% ipython --no-banner

In [1]: import numpy as np

In [2]: import numpy.linalg as la

In [3]: np.set_printoptions(precision=2, suppress=True, linewidth=100, sign=" ")

In [4]: def rd(a):
   ...:     return np.round(a, 2) + 0
   ...: 

In [5]: arr = np.loadtxt("out10.csv", delimiter=",")

In [6]: arr
Out[6]: 
array([[ 4.76,  5.76, -0.24,  0.38,  0.38,  2.  ,  7.15],
       [ 1.79,  2.79, -3.21, -1.11, -1.11,  2.  ,  2.68],
       [ 3.4 ,  4.4 , -1.6 , -0.3 , -0.3 ,  2.  ,  5.1 ],
       [ 3.6 ,  4.6 , -1.4 , -0.2 , -0.2 ,  2.  ,  5.4 ],
       [ 2.58,  3.58, -2.42, -0.71, -0.71,  2.  ,  3.86],
       [ 2.51,  3.51, -2.49, -0.74, -0.74,  2.  ,  3.77],
       [-1.44, -0.44, -6.44, -2.72, -2.72,  2.  , -2.16],
       [ 1.8 ,  2.8 , -3.2 , -1.1 , -1.1 ,  2.  ,  2.7 ],
       [ 7.34,  8.34,  2.34,  1.67,  1.67,  2.  , 11.01],
       [ 0.03,  1.03, -4.97, -1.99, -1.99,  2.  ,  0.04],
       [ 2.99,  3.99, -2.01, -0.5 , -0.5 ,  2.  ,  4.49],
       [ 0.53,  1.53, -4.47, -1.74, -1.74,  2.  ,  0.79],
       [ 4.89,  5.89, -0.11,  0.44,  0.44,  2.  ,  7.33],
       [-0.76,  0.24, -5.76, -2.38, -2.38,  2.  , -1.15],
       [ 1.81,  2.81, -3.19, -1.09, -1.09,  2.  ,  2.72],
       [ 3.15,  4.15, -1.85, -0.42, -0.42,  2.  ,  4.73],
       [ 3.46,  4.46, -1.54, -0.27, -0.27,  2.  ,  5.19],
       [ 3.86,  4.86, -1.14, -0.07, -0.07,  2.  ,  5.79],
       [ 1.28,  2.28, -3.72, -1.36, -1.36,  2.  ,  1.92],
       [ 2.21,  3.21, -2.79, -0.9 , -0.9 ,  2.  ,  3.31],
       [-0.69,  0.31, -5.69, -2.34, -2.34,  2.  , -1.03],
       [ 0.79,  1.79, -4.21, -1.61, -1.61,  2.  ,  1.18],
       [ 1.62,  2.62, -3.38, -1.19, -1.19,  2.  ,  2.43],
       [ 0.77,  1.77, -4.23, -1.62, -1.62,  2.  ,  1.15],
       [-1.17, -0.17, -6.17, -2.58, -2.58,  2.  , -1.75],
       [ 3.52,  4.52, -1.48, -0.24, -0.24,  2.  ,  5.28],
       [ 4.13,  5.13, -0.87,  0.07,  0.07,  2.  ,  6.2 ],
       [ 1.5 ,  2.5 , -3.5 , -1.25, -1.25,  2.  ,  2.25],
       [ 0.9 ,  1.9 , -4.1 , -1.55, -1.55,  2.  ,  1.35],
       [ 1.08,  2.08, -3.92, -1.46, -1.46,  2.  ,  1.62],
       [-1.66, -0.66, -6.66, -2.83, -2.83,  2.  , -2.49],
       [ 2.08,  3.08, -2.92, -0.96, -0.96,  2.  ,  3.12],
       [ 3.03,  4.03, -1.97, -0.48, -0.48,  2.  ,  4.55],
       [ 0.99,  1.99, -4.01, -1.5 , -1.5 ,  2.  ,  1.49]])

In [7]: # looks like rank 4

In [8]: U, sig, Vh = la.svd(arr)

In [9]: rd(sig)
Out[9]: array([ 37.71,  23.69,   0.03,   0.01,   0.  ,   0.  ,   0.  ])

In [10]: np.argmax(sig[:-1] / (sig[1:] + 1e-6)) + 1
Out[10]: np.int64(4)

In [11]: out = U[:, :4] @ np.diag(sig[:4]) @ Vh[:4]

In [12]: la.matrix_rank(arr, rtol=0.05)
Out[12]: np.int64(2)

In [13]: rd(np.abs(arr - out).max())
Out[13]: np.float64(0.0)

In [14]: rd(la.norm(arr - out, 2)), rd(sig[4])
Out[14]: (np.float64(0.0), np.float64(0.0))

In [15]: rank = la.matrix_rank(arr)

In [16]: rank
Out[16]: np.int64(4)

In [17]: null = la.svd(arr)[2][rank:].T

In [18]: [int(la.matrix_rank(arr[:i])) for i in range(1, len(arr) + 1)]
Out[18]: 
[1,
 2,
 3,
 4,
 4,
 4,
 4,
 4,
 4,
 4,
 4,
 4,
 4,
 4,
 4,
 4,
 4,
 4,
 4,
 4,
 4,
 4,
 4,
 4,
 4,
 4,
 4,
 4,
 4,
 4,
 4,
 4,
 4,
 4]

In [19]: la.matrix_rank(arr.T @ arr), la.matrix_rank(arr @ arr.T)
Out[19]: (np.int64(4), np.int64(4))

In [20]: [int(la.matrix_rank(np.delete(arr, i, axis=0))) for i in range(34)]
Out[20]: 
[4,
 4,
 4,
 4,
 4,
 4,
 4,
 4,
 4,
 4,
 4,
 4,
 4,
 4,
 4,
 4,
 4,
 4,
 4,
 4,
 4,
 4,
 4,
 4,
 4,
 4,
 4,
 4,
 4,
 4,
 4,
 4,
 4,
 4]

In [21]: np.allclose(arr @ null, 0)
Out[21]: True

In [22]: [int(la.matrix_rank(arr[:, :j + 1])) for j in range(7)]
Out[22]: [1, 2, 2, 3, 3, 3, 4]

In [23]: null.shape
Out[23]: (7, 3)
